$ python3 -q
>>> import numpy as np
>>> np.set_printoptions(suppress=True, linewidth=120)
>>> def rnd(a):
...     return np.round(a, 4) + 0
... 
>>> M = np.load("sample19.npy")
>>> print(M)
[[ 2.681   1.7    -0.9   ]
 [-2.4029  0.5     0.8   ]
 [ 2.407   0.8    -0.8   ]
 [ 3.0061  1.6    -1.    ]
 [-0.8796 -0.8     0.3   ]
 [ 3.883   0.7    -1.3   ]
 [-3.3151 -1.2     1.1   ]
 [-0.599   0.5     0.2   ]
 [-1.806   1.3     0.6   ]
 [-4.2044  0.3     1.4   ]
 [ 1.5039 -0.4    -0.5   ]
 [-0.3218  1.2     0.1   ]
 [-2.7116  0.5     0.9   ]
 [-2.9945 -1.1     1.    ]
 [ 2.986  -0.4    -1.    ]
 [ 2.3665  0.1    -0.8   ]
 [ 2.6771 -0.5    -0.9   ]]
>>> z = M[:, 2] > np.median(M[:, 2])
>>> u = M[z].mean(axis=0) - M[~z].mean(axis=0)
>>> np.argsort(-np.abs(u).round(6), kind="stable")
array([0, 2, 1])
>>> z.astype(int)
array([0, 1, 0, 0, 1, 0, 1, 1, 1, 1, 0, 0, 1, 1, 0, 0, 0])
>>> M2 = np.c_[M[:, :2] @ np.array([[-3, 8], [-2, -7]]), np.array([3, -3, -4, -3, -1, 5, -4, -1, 5, -5, 0, -1, -1, -5, -5, 3, 2])]
>>> rnd(M2)
array([[-11.443 ,   9.548 ,   3.    ],
       [  6.2087, -22.7232,  -3.    ],
       [ -8.821 ,  13.656 ,  -4.    ],
       [-12.2183,  12.8488,  -3.    ],
       [  4.2388,  -1.4368,  -1.    ],
       [-13.049 ,  26.164 ,   5.    ],
       [ 12.3453, -18.1208,  -4.    ],
       [  0.797 ,  -8.292 ,  -1.    ],
       [  2.818 , -23.548 ,   5.    ],
       [ 12.0132, -35.7352,  -5.    ],
       [ -3.7117,  14.8312,   0.    ],
       [ -1.4346, -10.9744,  -1.    ],
       [  7.1348, -25.1928,  -1.    ],
       [ 11.1835, -16.256 ,  -5.    ],
       [ -8.158 ,  26.688 ,  -5.    ],
       [ -7.2995,  18.232 ,   3.    ],
       [ -7.0313,  24.9168,   2.    ]])
>>> np.linalg.matrix_rank(M2)
np.int64(3)
>>> print(rnd(np.linalg.norm(M2 - M @ np.linalg.lstsq(M, M2)[0], axis=0)))
[ 0.      0.     12.7874]
>>> K = np.abs(np.array([[-3, -1, -2, 1], [3, -1, 3, 2], [-4, 3, -4, 1], [-5, -5, -4, -3]])) + np.eye(4)
>>> K = K / K.sum(axis=1, keepdims=True)
>>> print(rnd(K))
[[0.5    0.125  0.25   0.125 ]
 [0.3    0.2    0.3    0.2   ]
 [0.3077 0.2308 0.3846 0.0769]
 [0.2778 0.2778 0.2222 0.2222]]
>>> # row-stochastic, so 1 is an eigenvalue
>>> x0 = np.array([1, 1, 2, 1])
>>> y = K @ x0
>>> print(rnd(y))
[1.25   1.3    1.3846 1.2222]
>>> rnd(np.linalg.solve(K.T, K[1]))
array([0., 1., 0., 0.])
>>> K.sum(axis=1)
array([1., 1., 1., 1.])
>>> rnd(np.linalg.matrix_power(K, 100))
array([[0.374 , 0.1918, 0.2955, 0.1387],
       [0.374 , 0.1918, 0.2955, 0.1387],
       [0.374 , 0.1918, 0.2955, 0.1387],
       [0.374 , 0.1918, 0.2955, 0.1387]])
>>> p = np.eye(4)[1]
>>> for _ in range(7):
...     p = p @ K
...     print(p.round(4))
... 
[0.3 0.2 0.3 0.2]
[0.3579 0.2023 0.2948 0.145 ]
[0.3706 0.1935 0.2958 0.1401]
[0.3733 0.1922 0.2956 0.1389]
[0.3738 0.1919 0.2955 0.1387]
[0.374  0.1918 0.2955 0.1387]
[0.374  0.1918 0.2955 0.1387]
